$ python3 -q
>>> import numpy as np
>>> np.set_printoptions(precision=1, suppress=True, linewidth=200)
>>> F = np.loadtxt("layer3.csv", delimiter=",")
>>> F
array([[2., 0., 0., 0.],
       [1., 1., 0., 0.],
       [1., 1., 2., 0.],
       [2., 1., 2., 2.]])
>>> # triangular: eigenvalues sit on the diagonal
>>> np.trace(F)
np.float64(7.0)
>>> np.round(np.linalg.det(F), 1)
np.float64(8.0)
>>> np.allclose(F @ F.T, F.T @ F)
False
>>> proj = np.triu(np.array([[1, -1, -1, 1], [3, -1, -3, 3], [2, -1, -1, 1], [-1, 2, 3, 0]]), 1) + np.eye(4)
>>> A2 = proj @ F @ np.linalg.inv(proj)
>>> proj @ F - F @ proj
array([[ 0.,  1.,  2.,  0.],
       [ 3.,  1.,  4.,  2.],
       [ 2.,  2.,  6., -4.],
       [ 0.,  2.,  5., -7.]])
>>> A2
array([[  2.,   1.,   5.,  -8.],
       [  4.,   5.,  19., -32.],
       [  3.,   5.,  22., -38.],
       [  2.,   3.,  13., -22.]])
>>> np.trace(A2), np.trace(F)
(np.float64(7.0), np.float64(7.0))
>>> np.linalg.matrix_rank(A2)
np.int64(4)
>>> round(float(np.linalg.norm(A2, 2) / np.linalg.norm(A2)), 1)
1.0
>>> np.linalg.matrix_rank(A2, rtol=0.1)
np.int64(1)
>>> round(np.log10(np.linalg.cond(A2)))
3
>>> np.argsort(-np.linalg.norm(A2, axis=0).round(6), kind="stable")[:3]
array([3, 2, 1])
>>> vals, evecs = np.linalg.eig(F)
>>> F @ evecs[:, 0] - vals[0] * evecs[:, 0]
array([0., 0., 0., 0.])
>>> np.sort(np.linalg.eigvals(F @ F))
array([1., 4., 4., 4.])
>>> J = np.array([[-1.0, 0.0, 1.0], [0.0, -3.0, -3.0], [0.0, 0.0, 0.0]])
>>> Uu, sigma, VT = np.linalg.svd(J)
>>> np.argmax(sigma[:-1] / (sigma[1:] + 1e-6)) + 1
np.int64(2)
>>> A2 = Uu[:, :2] @ np.diag(sigma[:2]) @ VT[:2]
>>> np.round(np.linalg.norm(J - A2, 2), 1), sigma[2]
(np.float64(0.0), np.float64(0.0))
>>> A2.round(1) + 0
array([[-1.,  0.,  1.],
       [ 0., -3., -3.],
       [ 0.,  0.,  0.]])
>>> round(np.linalg.norm(J - A2) / np.linalg.norm(J), 1)
np.float64(0.0)
>>> np.linalg.matrix_rank(A2)
np.int64(2)
>>> Uu, sigma, VT = np.linalg.svd(J, full_matrices=False)
>>> sigma / sigma[0]
array([1. , 0.3, 0. ])
>>> Uu.shape, sigma.shape, VT.shape
((3, 3), (3,), (3, 3))
>>> np.round(np.abs(VT[0]), 1) + 0
array([0. , 0.7, 0.7])
>>> np.round(Uu.T @ J @ VT.T, 1) + 0
array([[4.3, 0. , 0. ],
       [0. , 1.2, 0. ],
       [0. , 0. , 0. ]])
>>> np.round(Uu.T @ Uu, 1) + 0
array([[1., 0., 0.],
       [0., 1., 0.],
       [0., 0., 1.]])
>>> np.cumsum(sigma ** 2) / np.sum(sigma ** 2)
array([0.9, 1. , 1. ])
>>> np.round(VT @ VT.T, 1) + 0
array([[1., 0., 0.],
       [0., 1., 0.],
       [0., 0., 1.]])
